$ python3 -q
>>> import numpy as np
>>> np.set_printoptions(precision=2, suppress=True, linewidth=160)
>>> rd = lambda a: np.round(a, 2) + 0
>>> A = np.load("test14.npy")
>>> rd(A)
array([[ 0.3 , -0.79,  0.53,  0.01],
       [-0.4 ,  0.36,  0.77, -0.36],
       [-0.2 , -0.32, -0.35, -0.86],
       [ 0.84,  0.37,  0.09, -0.37]])
>>> rd(A[:, 1] @ A[:, 0])
np.float64(0.0)
>>> rd(np.linalg.svd(A, compute_uv=False))
array([1., 1., 1., 1.])
>>> out = A / np.sqrt((A ** 2).mean(axis=1, keepdims=True))
>>> np.linalg.matrix_rank(A - A.mean(axis=1, keepdims=True))
np.int64(3)
>>> rd(np.linalg.norm(out, axis=1))
array([2., 2., 2., 2.])
>>> u = np.array([9, -3, -6, -2])
>>> out = A + np.outer(u, np.eye(4)[2])
>>> rd(out)
array([[ 0.3 , -0.79,  9.53,  0.01],
       [-0.4 ,  0.36, -2.23, -0.36],
       [-0.2 , -0.32, -6.35, -0.86],
       [ 0.84,  0.37, -1.91, -0.37]])
>>> np.linalg.matrix_rank(np.linalg.inv(out) - np.linalg.inv(A), tol=1e-8)
np.int64(1)
>>> rd(np.linalg.det(out) / np.linalg.det(A)), rd(1 + np.linalg.solve(A, u)[2])
(np.float64(5.38), np.float64(5.38))
>>> m1 = np.array([[1.5, 1.2, 0.1, -0.8],
...     [1.51, 1.2, 0.06, -0.81],
...     [-0.3, 0.1, -0.5, 0.8]])
>>> np.argsort(-np.linalg.norm(m1, axis=0).round(6), kind="stable")[:3]
array([0, 1, 3])
>>> data = np.array([[1, 0, 1, 3], [3, 3, 3, 0], [0, 2, 3, 3]])
>>> data[-1] = data[0] + 3 * data[1]
>>> data
array([[ 1,  0,  1,  3],
       [ 3,  3,  3,  0],
       [10,  9, 10,  3]])
>>> U, s, VT = np.linalg.svd(data)
>>> V = VT[:(s > 1e-8).sum()]
>>> rng = np.random.default_rng(0)
>>> x = data[1] + -1 * data[2] + rng.integers(2) * np.eye(4)[1]
>>> x
array([-7., -5., -7., -3.])
>>> np.allclose(V.T @ V @ x, x)
False
>>> rd(np.linalg.norm(x - V.T @ V @ x))
np.float64(0.79)
>>> rd(np.linalg.norm(data, 2) / np.linalg.norm(data))
np.float64(0.99)
>>> [round(float(x), 2) for x in np.linalg.svd(data, compute_uv=False)[:3]]
[17.86, 3.0, 0.0]
>>> U, s, VT = np.linalg.svd(data)
>>> rd(s)
array([17.86,  3.  ,  0.  ])
>>> np.argmax(s[:-1] / (s[1:] + 1e-6)) + 1
np.int64(2)
>>> out = U[:, :2] @ np.diag(s[:2]) @ VT[:2]
>>> rd(np.linalg.norm(data - out) / np.linalg.norm(data))
np.float64(0.0)
>>> rd(np.abs(data - out).max())
np.float64(0.0)
>>> np.linalg.matrix_rank(out)
np.int64(2)
